% ipython --no-banner

In [1]: import numpy as np

In [2]: import numpy.linalg as la

In [3]: np.set_printoptions(precision=2, suppress=True, linewidth=140)

In [4]: def tidy(a):
   ...:     return np.round(a, 2) + 0
   ...: 

In [5]: A = np.loadtxt("dump.csv", delimiter=",")

In [6]: A
Out[6]: 
array([[ 5.,  0.,  1.,  5.,  5.,  5.,  3.],
       [ 3.,  0.,  0.,  2.,  0.,  1.,  2.],
       [ 0.,  0.,  0.,  0.,  0.,  0.,  0.],
       [ 0.,  0.,  0.,  0.,  0.,  0.,  0.],
       [ 3.,  2.,  2.,  1.,  3.,  1.,  2.],
       [ 0.,  0.,  0.,  0.,  0.,  0.,  0.],
       [ 3.,  3.,  3.,  4.,  4.,  3.,  4.],
       [ 3.,  0.,  0.,  3.,  1.,  2.,  4.],
       [ 0.,  0.,  0.,  0.,  0.,  0.,  0.],
       [ 3.,  2.,  2.,  0.,  2.,  0.,  0.],
       [ 6.,  3.,  3.,  4.,  5.,  3.,  2.],
       [ 0.,  2.,  0.,  3.,  1.,  2.,  3.],
       [ 2.,  0.,  1.,  3.,  2.,  3.,  1.],
       [ 3.,  0.,  0.,  1.,  2.,  1.,  0.],
       [11.,  3.,  4.,  9.,  7.,  7.,  5.],
       [ 3.,  3.,  3.,  4.,  4.,  3.,  4.],
       [ 6.,  2.,  0.,  6.,  3.,  4.,  5.]])

In [7]: # row 3 repeats row 2

In [8]: A2 = A[0, 0] * A[1:] - np.outer(A[1:, 0], A[0])

In [9]: A2
Out[9]: 
array([[  0.,   0.,  -3.,  -5., -15., -10.,   1.],
       [  0.,   0.,   0.,   0.,   0.,   0.,   0.],
       [  0.,   0.,   0.,   0.,   0.,   0.,   0.],
       [  0.,  10.,   7., -10.,   0., -10.,   1.],
       [  0.,   0.,   0.,   0.,   0.,   0.,   0.],
       [  0.,  15.,  12.,   5.,   5.,   0.,  11.],
       [  0.,   0.,  -3.,   0., -10.,  -5.,  11.],
       [  0.,   0.,   0.,   0.,   0.,   0.,   0.],
       [  0.,  10.,   7., -15.,  -5., -15.,  -9.],
       [  0.,  15.,   9., -10.,  -5., -15.,  -8.],
       [  0.,  10.,   0.,  15.,   5.,  10.,  15.],
       [  0.,   0.,   3.,   5.,   0.,   5.,  -1.],
       [  0.,   0.,  -3., -10.,  -5., -10.,  -9.],
       [  0.,  15.,   9., -10., -20., -20.,  -8.],
       [  0.,  15.,  12.,   5.,   5.,   0.,  11.],
       [  0.,  10.,  -6.,   0., -15., -10.,   7.]])

In [10]: la.matrix_rank(A2), la.matrix_rank(A)
Out[10]: (np.int64(6), np.int64(7))

In [11]: np.flatnonzero(~A2.round(6).any(axis=1))
Out[11]: array([1, 2, 4, 7])

In [12]: W2 = A[[13, 4]].astype(float)

In [13]: for _ in range(3):
    ...:     idx = la.norm(A[:, None] - W2, axis=-1).argmin(axis=1)
    ...:     W2 = np.array([A[idx == j].mean(axis=0) for j in range(2)])
    ...: 

In [14]: idx
Out[14]: array([1, 0, 0, 0, 0, 0, 1, 0, 0, 0, 1, 0, 0, 0, 1, 1, 1])

In [15]: np.abs(W2[1] - W2[0]).argmax()
Out[15]: np.int64(3)

In [16]: Xc = A - A.mean(axis=0)

In [17]: V = la.svd(Xc)[2][:6]

In [18]: A2 = Xc - Xc @ V.T @ V

In [19]: tidy(np.cov(Xc @ V.T, rowvar=False))
Out[19]: 
array([[25.08,  0.  ,  0.  ,  0.  ,  0.  ,  0.  ],
       [ 0.  ,  2.59,  0.  ,  0.  ,  0.  ,  0.  ],
       [ 0.  ,  0.  ,  1.82,  0.  ,  0.  ,  0.  ],
       [ 0.  ,  0.  ,  0.  ,  0.81,  0.  ,  0.  ],
       [ 0.  ,  0.  ,  0.  ,  0.  ,  0.23,  0.  ],
       [ 0.  ,  0.  ,  0.  ,  0.  ,  0.  ,  0.18]])

In [20]: tidy(np.diag(V.T @ V))
Out[20]: array([0.99, 0.94, 1.  , 0.67, 0.93, 0.47, 1.  ])

In [21]: tidy(A2.std(axis=0))
Out[21]: array([0.01, 0.02, 0.  , 0.05, 0.02, 0.06, 0.  ])

In [22]: Xc = A - A.mean(axis=0)

In [23]: Uu, sigma, VT = la.svd(Xc, full_matrices=False)

In [24]: tidy(sigma ** 2 / (sigma ** 2).sum())
Out[24]: array([0.82, 0.08, 0.06, 0.03, 0.01, 0.01, 0.  ])

In [25]: np.abs(VT[0]).argmax()
Out[25]: np.int64(0)

In [26]: (np.sign(Uu[:, 0]) == np.sign(Uu[0, 0])).astype(int)
Out[26]: array([1, 0, 0, 0, 0, 0, 1, 0, 0, 0, 1, 0, 0, 0, 1, 1, 1])

In [27]: arr = np.load("mat.npy")

In [28]: arr
Out[28]: 
array([[  3,   5,   2,   5,   6,  -1],
       [  4,  13,   6,  -5,  -6,  -3],
       [ -8,   7, -29,   5,  -1,   5],
       [  5,   5,  -2, -24,   2,   6],
       [  5,   1,   8,   0, -18,  -4],
       [  5,   2,  -2,  -3,  -3,  21]])

In [29]: cov = arr.T @ arr

In [30]: cov
Out[30]: 
array([[ 164,   51,  282, -180,  -93,   60],
       [  51,  273, -121, -131,  -69,   59],
       [ 282, -121,  953, -111, -137, -251],
       [-180, -131, -111,  660,   16, -172],
       [ -93,  -69, -137,   16,  410,   28],
       [  60,   59, -251, -172,   28,  528]])

In [31]: np.trace(cov), (arr ** 2).sum()
Out[31]: (np.int64(2988), np.int64(2988))

In [32]: la.matrix_rank(cov)
Out[32]: np.int64(6)

In [33]: np.allclose(cov, cov.T)
Out[33]: True

In [34]: f = np.array([2, 0, -2, -1, 1, 0])

In [35]: A2 = arr + np.outer(f, np.eye(6)[5])

In [36]: la.matrix_rank(la.inv(A2) - la.inv(arr), tol=1e-8)
Out[36]: np.int64(1)

In [37]: A2
Out[37]: 
array([[  3.,   5.,   2.,   5.,   6.,   1.],
       [  4.,  13.,   6.,  -5.,  -6.,  -3.],
       [ -8.,   7., -29.,   5.,  -1.,   3.],
       [  5.,   5.,  -2., -24.,   2.,   5.],
       [  5.,   1.,   8.,   0., -18.,  -3.],
       [  5.,   2.,  -2.,  -3.,  -3.,  21.]])

In [38]: rng = np.random.default_rng(5044)

In [39]: A2 = arr + rng.integers(-2, 3, (6, 5)) @ rng.integers(-2, 3, (5, 6))

In [40]: A2
Out[40]: 
array([[  1,   7,   4,   7,  10,  -9],
       [  6,  16,   3,  -4,  -2,  -3],
       [ -5,   4, -32,  11,  -3,   6],
       [  8,   5,  -1, -20,  -2,   8],
       [  4,  -5,   5,   1, -19,  -3],
       [  2,   6,   1,  -6,   2,  16]])

In [41]: la.matrix_rank(A2 - arr, tol=1e-8)
Out[41]: np.int64(5)

In [42]: tidy(la.svd(A2 - arr, compute_uv=False))
Out[42]: array([15.55,  8.19,  6.78,  5.99,  0.52,  0.  ])

In [43]: x = np.array([1, 1, 2, 0, 1, -1])

In [44]: target = arr @ x

In [45]: coef, lr = np.zeros(6), 1 / la.norm(arr, 2) ** 2

In [46]: for i in range(12):
    ...:     coef -= lr * arr.T @ (arr @ coef - target)
    ...:     if i % 2 == 0: print(i, round(la.norm(arr @ coef - target), 2))
    ...: 
0 22.68
2 14.92
4 10.44
6 7.51
8 5.48
10 4.04

In [47]: tidy(la.cond(arr))
Out[47]: np.float64(12.01)

In [48]: A2 = la.inv(arr)

In [49]: tidy(arr @ A2)
Out[49]: 
array([[1., 0., 0., 0., 0., 0.],
       [0., 1., 0., 0., 0., 0.],
       [0., 0., 1., 0., 0., 0.],
       [0., 0., 0., 1., 0., 0.],
       [0., 0., 0., 0., 1., 0.],
       [0., 0., 0., 0., 0., 1.]])

In [50]: (np.abs(A2) > 1e-9).astype(int)
Out[50]: 
array([[1, 1, 1, 1, 1, 1],
       [1, 1, 1, 1, 1, 1],
       [1, 1, 1, 1, 1, 1],
       [1, 1, 1, 1, 1, 1],
       [1, 1, 1, 1, 1, 1],
       [1, 1, 1, 1, 1, 1]])

In [51]: tidy(la.inv(A2))
Out[51]: 
array([[  3.,   5.,   2.,   5.,   6.,  -1.],
       [  4.,  13.,   6.,  -5.,  -6.,  -3.],
       [ -8.,   7., -29.,   5.,  -1.,   5.],
       [  5.,   5.,  -2., -24.,   2.,   6.],
       [  5.,   1.,   8.,   0., -18.,  -4.],
       [  5.,   2.,  -2.,  -3.,  -3.,  21.]])

In [52]: np.allclose(A2, arr.T)
Out[52]: False
